% python3 -q
>>> import numpy as np
>>> np.set_printoptions(suppress=True, linewidth=160)
>>> def rd(a):
...     return np.round(a, 2) + 0
... 
>>> F = np.load("w.npy")
>>> F
array([[  5,  15,  11, -10],
       [ -1,   7,   1,   7],
       [  0,   0,   0,   0],
       [ -1,   7,   1,   7],
       [  0,   0,   0,   0],
       [-10,  15,   8,   7],
       [ -1,   7,   1,   7],
       [ -9,   8,   7,   0],
       [  0,   0,   0,   0],
       [  0,   2,   1,  -9],
       [-10,  15,   8,   7],
       [ -9,   8,   7,   0]])
>>> dist = np.linalg.norm(F[:, None] - F[None], axis=-1)
>>> dist[10].round(6).argsort(kind="stable")[:4]
array([ 5, 10,  7, 11])
>>> rd(dist[:5, :5])
array([[ 0.  , 22.11, 21.7 , 22.11, 21.7 ],
       [22.11,  0.  , 10.  ,  0.  , 10.  ],
       [21.7 , 10.  ,  0.  , 10.  ,  0.  ],
       [22.11,  0.  , 10.  ,  0.  , 10.  ],
       [21.7 , 10.  ,  0.  , 10.  ,  0.  ]])
>>> vec = np.array([1, 2, 0, 2])
>>> rhs = F @ vec
>>> c, lr = np.zeros(4), 1 / np.linalg.norm(F, 2) ** 2
>>> for i in range(4):
...     c -= lr * F.T @ (F @ c - rhs)
...     if i % 1 == 0: print(i, round(np.linalg.norm(F @ c - rhs), 2))
... 
0 29.46
1 25.35
2 22.19
3 19.65
>>> rd(c)
array([-0.21,  1.37,  0.36,  1.25])
>>> P = F @ np.linalg.solve(F.T @ F, F.T)
>>> rd(np.diag(P))
array([1.  , 0.25, 0.  , 0.25, 0.  , 0.31, 0.25, 0.31, 0.  , 1.  , 0.31, 0.31])
>>> rd(P)
array([[ 1.  ,  0.  ,  0.  ,  0.  ,  0.  ,  0.  ,  0.  ,  0.  ,  0.  ,  0.  ,  0.  ,  0.  ],
       [ 0.  ,  0.25,  0.  ,  0.25,  0.  ,  0.12,  0.25, -0.12,  0.  ,  0.  ,  0.12, -0.12],
       [ 0.  ,  0.  ,  0.  ,  0.  ,  0.  ,  0.  ,  0.  ,  0.  ,  0.  ,  0.  ,  0.  ,  0.  ],
       [ 0.  ,  0.25,  0.  ,  0.25,  0.  ,  0.12,  0.25, -0.12,  0.  ,  0.  ,  0.12, -0.12],
       [ 0.  ,  0.  ,  0.  ,  0.  ,  0.  ,  0.  ,  0.  ,  0.  ,  0.  ,  0.  ,  0.  ,  0.  ],
       [ 0.  ,  0.13,  0.  ,  0.13,  0.  ,  0.31,  0.13,  0.19,  0.  ,  0.  ,  0.31,  0.19],
       [ 0.  ,  0.25,  0.  ,  0.25,  0.  ,  0.12,  0.25, -0.12,  0.  ,  0.  ,  0.12, -0.12],
       [ 0.  , -0.12,  0.  , -0.12,  0.  ,  0.19, -0.12,  0.31,  0.  ,  0.  ,  0.19,  0.31],
       [ 0.  ,  0.  ,  0.  ,  0.  ,  0.  ,  0.  ,  0.  ,  0.  ,  0.  ,  0.  ,  0.  ,  0.  ],
       [ 0.  ,  0.  ,  0.  ,  0.  ,  0.  ,  0.  ,  0.  ,  0.  ,  0.  ,  1.  ,  0.  ,  0.  ],
       [ 0.  ,  0.13,  0.  ,  0.13,  0.  ,  0.31,  0.13,  0.19,  0.  ,  0.  ,  0.31,  0.19],
       [ 0.  , -0.12,  0.  , -0.12,  0.  ,  0.19, -0.12,  0.31,  0.  ,  0.  ,  0.19,  0.31]])
>>> rd(np.trace(P))
np.float64(4.0)
>>> rd(P @ F[:, 0])
array([  5.,  -1.,   0.,  -1.,   0., -10.,  -1.,  -9.,   0.,   0., -10.,  -9.])
>>> np.allclose(P @ P, P)
True
>>> np.linalg.matrix_rank(np.eye(12) - P)
np.int64(8)
